% python3 -q
>>> import numpy as np
>>> from numpy import linalg as LA
>>> np.set_printoptions(precision=3, suppress=True, linewidth=200, sign=" ")
>>> def rnd(a):
...     return np.round(a, 3) + 0
... 
>>> u = np.array([-2, 3, 0, 2, -1, 3, -2, 0, 0, 2, -3, 1, -3, 3, -2, 1])
>>> v = np.array([1, -2, 2, 0, 2, 1, -1, 1, 2, 1])
>>> A = np.outer(u, v)
>>> A
array([[-2,  4, -4,  0, -4, -2,  2, -2, -4, -2],
       [ 3, -6,  6,  0,  6,  3, -3,  3,  6,  3],
       [ 0,  0,  0,  0,  0,  0,  0,  0,  0,  0],
       [ 2, -4,  4,  0,  4,  2, -2,  2,  4,  2],
       [-1,  2, -2,  0, -2, -1,  1, -1, -2, -1],
       [ 3, -6,  6,  0,  6,  3, -3,  3,  6,  3],
       [-2,  4, -4,  0, -4, -2,  2, -2, -4, -2],
       [ 0,  0,  0,  0,  0,  0,  0,  0,  0,  0],
       [ 0,  0,  0,  0,  0,  0,  0,  0,  0,  0],
       [ 2, -4,  4,  0,  4,  2, -2,  2,  4,  2],
       [-3,  6, -6,  0, -6, -3,  3, -3, -6, -3],
       [ 1, -2,  2,  0,  2,  1, -1,  1,  2,  1],
       [-3,  6, -6,  0, -6, -3,  3, -3, -6, -3],
       [ 3, -6,  6,  0,  6,  3, -3,  3,  6,  3],
       [-2,  4, -4,  0, -4, -2,  2, -2, -4, -2],
       [ 1, -2,  2,  0,  2,  1, -1,  1,  2,  1]])
>>> rnd(LA.norm(A, 1)), rnd(LA.norm(A, np.inf))
(np.float64(56.0), np.float64(39.0))
>>> rnd(LA.norm(A) ** 2 / LA.norm(A, 2) ** 2)
np.float64(1.0)
>>> LA.norm(A, axis=1).argmax()
np.int64(1)
>>> print(rnd(LA.norm(A, axis=1)))
[  9.165  13.748   0.      9.165   4.583  13.748   9.165   0.      0.      9.165  13.748   4.583  13.748  13.748   9.165   4.583]
>>> rnd(LA.norm(A, "nuc"))
np.float64(37.789)
>>> rnd(LA.norm(A[9] - A[15]))
np.float64(4.583)
>>> U, sigma, VT = LA.svd(A)
>>> vecs = VT[:(sigma > 1e-8).sum()]
>>> rng = np.random.default_rng(8909)
>>> x = A[3] + 5 * A[11] + rng.integers(2) * np.eye(10)[1]
>>> x
array([  7., -13.,  14.,   0.,  14.,   7.,  -7.,   7.,  14.,   7.])
>>> rnd(LA.norm(x - vecs.T @ vecs @ x))
np.float64(0.9)
>>> print(rnd(vecs.T @ vecs))
[[ 0.048 -0.095  0.095  0.     0.095  0.048 -0.048  0.048  0.095  0.048]
 [-0.095  0.19  -0.19   0.    -0.19  -0.095  0.095 -0.095 -0.19  -0.095]
 [ 0.095 -0.19   0.19   0.     0.19   0.095 -0.095  0.095  0.19   0.095]
 [ 0.     0.     0.     0.     0.     0.     0.     0.     0.     0.   ]
 [ 0.095 -0.19   0.19   0.     0.19   0.095 -0.095  0.095  0.19   0.095]
 [ 0.048 -0.095  0.095  0.     0.095  0.048 -0.048  0.048  0.095  0.048]
 [-0.048  0.095 -0.095  0.    -0.095 -0.048  0.048 -0.048 -0.095 -0.048]
 [ 0.048 -0.095  0.095  0.     0.095  0.048 -0.048  0.048  0.095  0.048]
 [ 0.095 -0.19   0.19   0.     0.19   0.095 -0.095  0.095  0.19   0.095]
 [ 0.048 -0.095  0.095  0.     0.095  0.048 -0.048  0.048  0.095  0.048]]
>>> np.allclose(vecs.T @ vecs @ x, x)
False
>>> A @ A
Traceback (most recent call last):
  File "<python-input-22>", line 1, in <module>
    A @ A
    ~~^~~
ValueError: matmul: Input operand 1 has a mismatch in its core dimension 0, with gufunc signature (n?,k),(k,m?)->(n?,m?) (size 16 is different from 10)
>>> cov = A.T @ A
>>> print(LA.matrix_rank(cov))
1
>>> np.trace(cov), (A ** 2).sum()
(np.int64(1428), np.int64(1428))
>>> rnd(LA.svd(A, compute_uv=False) ** 2)
array([ 1428.,     0.,     0.,     0.,     0.,     0.,     0.,     0.,     0.,     0.])
>>> U, sigma, VT = LA.svd(A)
>>> np.argmax(sigma[:-1] / (sigma[1:] + 1e-6)) + 1
np.int64(1)
>>> B = U[:, :1] @ np.diag(sigma[:1]) @ VT[:1]
>>> rnd(LA.norm(A - B) / LA.norm(A))
np.float64(0.0)
>>> LA.matrix_rank(B)
np.int64(1)
>>> rnd(LA.norm(A - B, 2)), rnd(sigma[1])
(np.float64(0.0), np.float64(0.0))
>>> F = np.loadtxt("out13.csv", delimiter=",")
>>> F
array([[ 1.041,  9.475, -2.954, -0.447, -0.47 ],
       [ 7.341, -3.337,  4.258,  3.444, -2.231],
       [ 6.541,  3.168, -5.243, -3.52 , -2.701],
       [-3.286,  9.083, -1.656, -1.304, -1.501],
       [-0.028, -3.38 ,  6.697, -5.547, -3.601],
       [ 3.022, -3.746,  8.203,  2.377, -1.976],
       [-6.425,  5.36 ,  1.898,  0.563,  5.106],
       [-6.972,  2.321, -2.527,  2.071, -5.944],
       [-0.217,  0.899, -5.184,  7.916,  3.099],
       [ 4.858, -1.444,  3.217,  7.629, -2.399],
       [ 7.079, -3.392,  3.914, -4.574, -1.466],
       [-0.38 , -1.917,  0.097, -8.351, -5.141],
       [-3.403,  7.306, -0.463, -2.366, -5.406],
       [-7.543,  3.347,  3.207,  1.976,  4.208],
       [ 0.801, -7.124,  0.699,  3.97 ,  5.688],
       [-1.207,  3.65 ,  4.782, -4.826, -6.25 ],
       [-8.506, -0.379,  4.249,  0.921,  2.931],
       [-3.015,  1.98 , -6.263,  6.807,  1.197],
       [ 2.396, -1.854, -0.525, -9.23 , -2.313],
       [ 3.964, -5.469, -3.958, -1.659,  5.997],
       [ 0.665,  8.377, -0.951,  0.631, -5.3  ],
       [ 3.147, -4.142, -1.227,  7.099, -4.587],
       [-1.84 ,  5.975, -2.438,  1.314, -7.297],
       [ 6.142, -3.89 , -6.268, -1.844, -2.11 ],
       [ 2.522, -6.311, -4.135, -0.426, -6.044],
       [-2.54 , -0.363,  8.16 ,  3.745, -3.578],
       [-3.864,  4.944, -1.727, -5.346,  5.391],
       [-4.228,  2.713,  1.318,  5.795, -6.281],
       [-2.204, -7.162,  0.311,  3.85 , -5.379],
       [ 2.437, -4.672,  1.519, -6.542, -5.208],
       [ 6.02 , -2.737,  4.575,  1.2  ,  5.823],
       [-0.945, -0.066,  4.611,  7.633, -4.425],
       [-8.09 , -1.495,  4.268, -3.504, -1.354],
       [-0.856,  3.56 , -5.077,  2.755, -7.295],
       [ 3.316,  3.367,  3.188, -6.67 , -4.797],
       [ 3.523, -0.858,  1.218,  1.83 ,  9.056],
       [-2.139, -2.491, -0.248, -8.013,  4.996],
       [-2.65 ,  0.148, -1.196,  2.186,  9.314],
       [-4.926, -5.686,  4.269, -0.564,  4.986],
       [ 0.294,  2.741,  4.739, -2.195,  8.07 ],
       [ 6.619, -0.589, -5.821,  0.812, -4.615],
       [ 6.386, -4.014,  1.783, -0.649, -6.285],
       [-2.33 ,  1.576,  5.826,  5.89 , -4.843],
       [-3.214, -0.447,  2.555,  7.222,  5.548],
       [ 1.906, -0.835,  3.212,  8.821,  2.746]])
>>> cen = F - F.mean(axis=0)
>>> vecs = LA.svd(cen)[2][:4]
>>> B = cen - cen @ vecs.T @ vecs
>>> print(rnd(LA.norm(B) / LA.norm(cen)))
0.302
>>> rnd(np.diag(vecs.T @ vecs))
array([ 0.648,  0.625,  0.752,  0.996,  0.979])
>>> rnd((cen @ vecs.T).std(axis=0))
array([ 5.217,  4.957,  4.626,  4.044])
>>> LA.norm(B, axis=1).round(6).argmax()
np.int64(28)
>>> t = np.radians(30)
>>> R = np.eye(5)
>>> R[0, 0] = R[1, 1] = np.cos(t)
>>> R[0, 1], R[1, 0] = -np.sin(t), np.sin(t)
>>> rnd(R)
array([[ 0.866, -0.5  ,  0.   ,  0.   ,  0.   ],
       [ 0.5  ,  0.866,  0.   ,  0.   ,  0.   ],
       [ 0.   ,  0.   ,  1.   ,  0.   ,  0.   ],
       [ 0.   ,  0.   ,  0.   ,  1.   ,  0.   ],
       [ 0.   ,  0.   ,  0.   ,  0.   ,  1.   ]])
>>> B = F @ R.T
>>> np.allclose(F @ F.T, B @ B.T)
True
>>> rnd(LA.svd(F, compute_uv=False)), rnd(LA.svd(B, compute_uv=False))
(array([ 35.054,  33.286,  31.447,  27.693,  20.187]), array([ 35.054,  33.286,  31.447,  27.693,  20.187]))
>>> basis = np.array([[-0.2, -1.3, -0.6, 0.1, -0.5, -0.4, 0.2, 0.5],
...     [-1.9, 0.9, 1.7, -0.6, -1.1, 0.0, -0.8, -0.4],
...     [0.6, 0.7, -1.7, 0.7, -0.5, -0.1, -0.4, -0.8]])
>>> X = np.array([[0, -3, -3],
...     [3, 2, -1],
...     [0, -2, 1],
...     [3, 0, 2],
...     [-2, -1, 1],
...     [-1, 3, -1],
...     [0, -2, 2],
...     [1, 2, -1],
...     [-1, -1, 0],
...     [-2, 3, 0],
...     [0, -2, -3],
...     [3, -3, 1],
...     [2, 1, 3],
...     [-2, 3, 3],
...     [2, 3, 2],
...     [2, -3, 3],
...     [2, 3, 1],
...     [2, 0, -2],
...     [0, 2, 1],
...     [3, 3, 1],
...     [-1, 2, -1],
...     [1, -2, 2]]) @ basis + 0.05 * rng.normal(size=(22, 8))
>>> rnd(X)
array([[  3.905,  -4.787,   0.01 ,  -0.213,   4.818,   0.3  ,   3.548,   3.613],
       [ -5.022,  -2.741,   3.271,  -1.561,  -3.171,  -1.08 ,  -0.592,   1.523],
       [  4.405,  -1.11 ,  -5.142,   1.932,   1.808,  -0.194,   1.212,  -0.083],
       [  0.617,  -2.528,  -5.213,   1.767,  -2.49 ,  -1.417,  -0.202,  -0.156],
       [  2.934,   2.386,  -2.154,   1.099,   1.576,   0.669,  -0.059,  -1.37 ],
       [ -6.128,   3.296,   7.439,  -2.537,  -2.372,   0.469,  -2.131,  -1.007],
       [  4.956,  -0.361,  -6.851,   2.6  ,   1.171,  -0.259,   0.814,  -0.886],
       [ -4.669,  -0.207,   4.451,  -1.828,  -2.169,  -0.2  ,  -0.958,   0.479],
       [  2.094,   0.389,  -1.122,   0.577,   1.612,   0.377,   0.656,  -0.106],
       [ -5.243,   5.291,   6.258,  -2.   ,  -2.336,   0.759,  -2.746,  -2.257],
       [  1.992,  -3.9  ,   1.771,  -0.878,   3.678,   0.281,   2.844,   3.133],
       [  5.652,  -5.9  ,  -8.621,   2.733,   1.337,  -1.258,   2.612,   1.886],
       [ -0.589,   0.424,  -4.598,   1.63 ,  -3.623,  -1.079,  -1.613,  -1.804],
       [ -3.503,   7.39 ,   1.186,   0.161,  -3.81 ,   0.444,  -3.928,  -4.637],
       [ -4.971,   1.504,   0.487,  -0.231,  -5.37 ,  -0.951,  -2.855,  -1.737],
       [  7.053,  -3.226, -11.404,   4.033,   0.807,  -1.146,   1.507,  -0.185],
       [ -5.544,   0.75 ,   2.116,  -1.009,  -4.852,  -0.904,  -2.366,  -1.064],
       [ -1.668,  -3.929,   2.245,  -1.236,   0.075,  -0.611,   1.255,   2.63 ],
       [ -3.184,   2.504,   1.779,  -0.463,  -2.68 ,  -0.141,  -2.084,  -1.667],
       [ -5.656,  -0.379,   1.65 ,  -0.848,  -5.278,  -1.348,  -2.22 ,  -0.48 ],
       [ -4.178,   2.372,   5.745,  -2.027,  -1.194,   0.534,  -1.403,  -0.478],
       [  4.794,  -1.755,  -7.461,   2.765,   0.709,  -0.592,   0.952,  -0.372]])
>>> B = X / LA.norm(X, axis=1, keepdims=True)
>>> cov = B @ B.T
>>> rnd(LA.norm(B, axis=1))
array([ 1.,  1.,  1.,  1.,  1.,  1.,  1.,  1.,  1.,  1.,  1.,  1.,  1.,  1.,  1.,  1.,  1.,  1.,  1.,  1.,  1.,  1.])
>>> feats = np.loadtxt("dump.csv", delimiter=",")
>>> feats
array([[ 1.,  0.,  0.,  0.,  0.,  0.,  0.,  0.,  0.,  0.,  0.,  0.,  0.,  0.,  0.],
       [-3.,  1.,  0.,  0.,  0.,  0.,  0.,  0.,  0.,  0.,  0.,  0.,  0.,  0.,  0.],
       [ 0.,  2.,  1.,  0.,  0.,  0.,  0.,  0.,  0.,  0.,  0.,  0.,  0.,  0.,  0.],
       [-2., -2.,  1.,  1.,  0.,  0.,  0.,  0.,  0.,  0.,  0.,  0.,  0.,  0.,  0.],
       [ 3., -3., -1., -1.,  1.,  0.,  0.,  0.,  0.,  0.,  0.,  0.,  0.,  0.,  0.],
       [ 0.,  1.,  2.,  0., -3.,  1.,  0.,  0.,  0.,  0.,  0.,  0.,  0.,  0.,  0.],
       [ 1.,  0., -2.,  3., -3., -2.,  1.,  0.,  0.,  0.,  0.,  0.,  0.,  0.,  0.],
       [-3., -3., -2.,  1., -1., -1.,  3.,  1.,  0.,  0.,  0.,  0.,  0.,  0.,  0.],
       [ 2.,  2.,  1., -1.,  0.,  1.,  3., -1.,  1.,  0.,  0.,  0.,  0.,  0.,  0.],
       [ 1.,  3., -1., -3., -1., -3.,  2.,  1., -1.,  1.,  0.,  0.,  0.,  0.,  0.],
       [ 3., -2.,  1.,  3.,  2.,  0., -1.,  0., -1., -2.,  1.,  0.,  0.,  0.,  0.],
       [ 3.,  0., -3., -1., -2.,  3., -2., -2.,  3.,  1., -2.,  1.,  0.,  0.,  0.],
       [-1., -2., -2.,  3.,  2., -3., -1.,  0., -1.,  2.,  2.,  3.,  1.,  0.,  0.],
       [-1., -1.,  1., -2., -2.,  2., -1., -1., -1., -1., -1., -2.,  1.,  1.,  0.],
       [-1.,  3.,  3.,  2.,  1., -3.,  1.,  1.,  1.,  1., -3., -2.,  0., -1.,  1.]])
>>> z = rng.permutation(15)
>>> z
array([  1,   3,  10,   9,   7,  11,   8,   4,   2,   0,  14,   5,  12,  13,   6])
>>> B = feats[z][:, z]
>>> print(np.diag(B))
[ 1.  1.  1.  1.  1.  1.  1.  1.  1.  1.  1.  1.  1.  1.  1.]
>>> print(np.trace(B))
15.0
